$ python3 -q
>>> import numpy as np
>>> np.set_printoptions(precision=3, suppress=True, linewidth=200, sign=" ")
>>> cent = np.array([[0.5, -1.2, -0.7, 1.4, -1.8, -0.9],
...     [-2.7, 0.2, 1.3, -0.3, 0.5, -0.2],
...     [0.0, 1.0, -0.9, -0.8, 0.4, -0.3],
...     [-2.5, 1.4, 0.8, 0.5, 0.7, -0.2]])
>>> rng = np.random.default_rng(781)
>>> M = np.array([[1, 1, 1, 0],
...     [0, -1, -2, 1],
...     [-1, 2, -2, 2],
...     [1, 2, -1, 1],
...     [-2, -2, -2, 2],
...     [-2, 1, 2, -2],
...     [1, 1, -2, -2],
...     [0, 0, -2, 2],
...     [-1, -2, -1, 1],
...     [2, -1, 0, -1],
...     [1, -2, -1, 1],
...     [0, 1, 0, 0],
...     [1, 0, 0, 2]]) @ cent + 0.3 * rng.normal(size=(13, 6))
>>> M
array([[ -1.847,   0.185,  -0.452,   0.116,  -1.249,  -1.017],
       [  0.665,  -0.649,   1.07 ,   2.527,  -0.981,   0.758],
       [-10.943,   2.412,   6.914,   0.59 ,   3.228,   0.434],
       [ -6.711,  -0.632,   3.703,   2.294,  -0.966,  -1.009],
       [ -0.929,   2.649,   2.255,   0.411,   2.896,   2.946],
       [  1.431,   1.575,  -0.514,  -5.677,   2.635,   1.206],
       [  2.976,  -6.08 ,   1.089,   1.951,  -3.126,  -0.004],
       [ -4.816,   0.645,   3.281,   3.036,   0.759,   0.079],
       [  3.219,   1.358,   0.148,   0.422,   1.004,   1.635],
       [  6.009,  -3.655,  -3.369,   2.908,  -4.181,  -1.33 ],
       [  3.034,  -1.233,  -1.249,   3.115,  -2.408,  -0.511],
       [ -2.417,   0.433,   1.447,  -0.782,   0.191,   0.146],
       [ -4.412,   1.748,   1.003,   2.631,  -0.45 ,  -1.076]])
>>> P = M @ np.linalg.solve(M.T @ M, M.T)
>>> np.round(np.trace(P), 3)
np.float64(6.0)
>>> np.round(np.linalg.eigvalsh(P), 3) + 0
array([ 0.,  0.,  0.,  0.,  0.,  0.,  0.,  1.,  1.,  1.,  1.,  1.,  1.])
>>> labels = M[:, 0] > np.median(M[:, 0])
>>> r0 = M[labels].mean(axis=0) - M[~labels].mean(axis=0)
>>> np.round((((M - M.mean(axis=0)) @ r0 > 0) == labels).mean(), 3)
np.float64(0.923)
>>> ((M - M.mean(axis=0)) @ r0 > 0).astype(int)
array([ 1,  1,  0,  0,  0,  1,  1,  0,  1,  1,  1,  0,  0])
>>> r0
array([ 7.471, -2.51 , -3.064, -0.311, -1.806,  0.22 ])
>>> np.argsort(-np.abs(r0).round(6), kind="stable")
array([ 0,  2,  1,  4,  3,  5])
>>> Ac = M - M.mean(axis=0)
>>> U, sigma, Vh = np.linalg.svd(Ac, full_matrices=False)
>>> sigma
array([ 19.642,  11.185,   5.638,   5.166,   0.858,   0.676])
>>> np.round((sigma ** 2).sum() ** 2 / (sigma ** 4).sum(), 3)
np.float64(1.959)
>>> Vh[0] * np.sign(Vh[0, np.abs(Vh[0]).argmax()])
array([ 0.808, -0.299, -0.41 ,  0.05 , -0.292, -0.032])
>>> np.abs(Vh[-1])
array([ 0.321,  0.406,  0.63 ,  0.157,  0.396,  0.392])
>>> Ac = (M - M.mean(axis=0)) / M.std(axis=0)
>>> np.argwhere(np.abs(Ac) > 2)
array([[ 2,  0],
       [ 2,  2],
       [ 4,  5],
       [ 5,  3],
       [ 6,  1]])
>>> coef = np.linalg.lstsq(np.delete(Ac, 5, axis=1), Ac[:, 5])[0]
>>> coef
array([ 1.632,  0.391,  1.198,  0.006,  0.517])
>>> round(1 - np.var(Ac[:, 5] - np.delete(Ac, 5, axis=1) @ coef), 3)
np.float64(0.945)
>>> np.abs(coef).argmax()
np.int64(0)
>>> labels = rng.permutation(6)
>>> B = M[:, labels] * rng.choice([-1, 1], 6)
>>> B
array([[ -0.185,   0.452,  -1.847,   1.017,  -0.116,   1.249],
       [  0.649,  -1.07 ,   0.665,  -0.758,  -2.527,   0.981],
       [ -2.412,  -6.914, -10.943,  -0.434,  -0.59 ,  -3.228],
       [  0.632,  -3.703,  -6.711,   1.009,  -2.294,   0.966],
       [ -2.649,  -2.255,  -0.929,  -2.946,  -0.411,  -2.896],
       [ -1.575,   0.514,   1.431,  -1.206,   5.677,  -2.635],
       [  6.08 ,  -1.089,   2.976,   0.004,  -1.951,   3.126],
       [ -0.645,  -3.281,  -4.816,  -0.079,  -3.036,  -0.759],
       [ -1.358,  -0.148,   3.219,  -1.635,  -0.422,  -1.004],
       [  3.655,   3.369,   6.009,   1.33 ,  -2.908,   4.181],
       [  1.233,   1.249,   3.034,   0.511,  -3.115,   2.408],
       [ -0.433,  -1.447,  -2.417,  -0.146,   0.782,  -0.191],
       [ -1.748,  -1.003,  -4.412,   1.076,  -2.631,   0.45 ]])
>>> U, _, Vh = np.linalg.svd(M.T @ B)
>>> np.round(np.linalg.lstsq(M, B)[0], 3) + 0
array([[ 0.,  0.,  1.,  0.,  0.,  0.],
       [-1.,  0.,  0.,  0.,  0.,  0.],
       [ 0., -1.,  0.,  0.,  0.,  0.],
       [ 0.,  0.,  0.,  0., -1.,  0.],
       [ 0.,  0.,  0.,  0.,  0., -1.],
       [ 0.,  0.,  0., -1.,  0.,  0.]])
>>> np.round(U @ Vh, 3) + 0
array([[ 0.,  0.,  1.,  0.,  0.,  0.],
       [-1.,  0.,  0.,  0.,  0.,  0.],
       [ 0., -1.,  0.,  0.,  0.,  0.],
       [ 0.,  0.,  0.,  0., -1.,  0.],
       [ 0.,  0.,  0.,  0.,  0., -1.],
       [ 0.,  0.,  0., -1.,  0.,  0.]])
>>> F = np.array([[0, -1, 0, 0],
...     [0, 0, 0, 0],
...     [0, 0, 0, 0],
...     [0, -1, 0, 0],
...     [0, 2, 0, 0]])
>>> B = F + rng.integers(-2, 3, (5, 1)) @ rng.integers(-2, 3, (1, 4))
>>> B
array([[ 1, -2,  2,  1],
       [ 2, -2,  4,  2],
       [ 1, -1,  2,  1],
       [ 2, -3,  4,  2],
       [-2,  4, -4, -2]])
>>> np.round(np.linalg.svd(B - F, compute_uv=False), 3) + 0
array([ 9.899,  0.   ,  0.   ,  0.   ])
>>> np.linalg.matrix_rank(B - F, tol=1e-8)
np.int64(1)
>>> rk = np.linalg.matrix_rank(F)
>>> rk
np.int64(1)
>>> null = np.linalg.svd(F)[2][rk:].T
>>> null.shape
(4, 3)
>>> [int(np.linalg.matrix_rank(F[:i])) for i in range(1, len(F) + 1)]
[1, 1, 1, 1, 1]
>>> null @ null.T
array([[ 1.,  0.,  0.,  0.],
       [ 0.,  0.,  0.,  0.],
       [ 0.,  0.,  1.,  0.],
       [ 0.,  0.,  0.,  1.]])
>>> K = np.load("w.npy")
>>> K
array([[ 1,  3,  4,  3,  1],
       [ 5,  3,  0,  1,  2],
       [ 2,  5,  3,  0,  2],
       [-4,  0,  4,  2, -1]])
>>> # rows and columns are dependent
>>> x0 = np.array([2, 1, 0, 3, 0])
>>> x0 @ K
Traceback (most recent call last):
  File "<python-input-48>", line 1, in <module>
    x0 @ K
    ~~~^~~
ValueError: matmul: Input operand 1 has a mismatch in its core dimension 0, with gufunc signature (n?,k),(k,m?)->(n?,m?) (size 4 is different from 5)
>>> K @ np.eye(5)[0]
array([ 1.,  5.,  2., -4.])
>>> np.sign((K @ x0).round(6))
array([ 1,  1,  1, -1])
>>> B = np.array([[1, 1], [1, -1]])
>>> mat = np.kron(B, np.kron(B, B))[rng.permutation(8)][:5]
>>> mat
array([[ 1,  1,  1,  1, -1, -1, -1, -1],
       [ 1, -1, -1,  1,  1, -1, -1,  1],
       [ 1, -1, -1,  1, -1,  1,  1, -1],
       [ 1,  1,  1,  1,  1,  1,  1,  1],
       [ 1,  1, -1, -1, -1, -1,  1,  1]])
>>> B = mat[0, 0] * mat[1:] - np.outer(mat[1:, 0], mat[0])
>>> B
array([[ 0, -2, -2,  0,  2,  0,  0,  2],
       [ 0, -2, -2,  0,  0,  2,  2,  0],
       [ 0,  0,  0,  0,  2,  2,  2,  2],
       [ 0,  0, -2, -2,  0,  0,  2,  2]])
>>> np.flatnonzero(~B.round(6).any(axis=1))
array([], dtype=int64)
>>> cent = M[[7, 1]].astype(float)
>>> for _ in range(7):
...     labels = np.linalg.norm(M[:, None] - cent, axis=-1).argmin(axis=1)
...     cent = np.array([M[labels == j].mean(axis=0) for j in range(2)])
... 
>>> labels
array([ 1,  1,  0,  0,  1,  1,  1,  0,  1,  1,  1,  1,  0])
>>> cent[1] - cent[0]
array([ 8.07 , -1.645, -3.678, -1.583, -1.222,  0.819])
>>> np.bincount(labels)
array([ 4,  9])
>>> B = mat + rng.integers(-2, 3, (5, 1)) @ rng.integers(-2, 3, (1, 8))
>>> B
array([[ 1,  1,  1,  1, -1, -1, -1, -1],
       [-3, -1,  1,  1,  1, -1, -5,  1],
       [ 5, -1, -3,  1, -1,  1,  5, -1],
       [ 3,  1,  0,  1,  1,  1,  3,  1],
       [-1,  1,  0, -1, -1, -1, -1,  1]])
>>> np.abs(B - mat).sum(axis=1)
array([  0,  10,  10,   5,   5])
>>> np.round(np.linalg.svd(B - mat, compute_uv=False), 3) + 0
array([ 9.487,  0.   ,  0.   ,  0.   ,  0.   ])
>>> B - mat
array([[ 0,  0,  0,  0,  0,  0,  0,  0],
       [-4,  0,  2,  0,  0,  0, -4,  0],
       [ 4,  0, -2,  0,  0,  0,  4,  0],
       [ 2,  0, -1,  0,  0,  0,  2,  0],
       [-2,  0,  1,  0,  0,  0, -2,  0]])
>>> B = K[0, 0] * K[1:] - np.outer(K[1:, 0], K[0])
>>> B
array([[  0, -12, -20, -14,  -3],
       [  0,  -1,  -5,  -6,   0],
       [  0,  12,  20,  14,   3]])
>>> K[:, 0] / K[0, 0]
array([ 1.,  5.,  2., -4.])
>>> np.linalg.matrix_rank(B), np.linalg.matrix_rank(K)
(np.int64(2), np.int64(3))
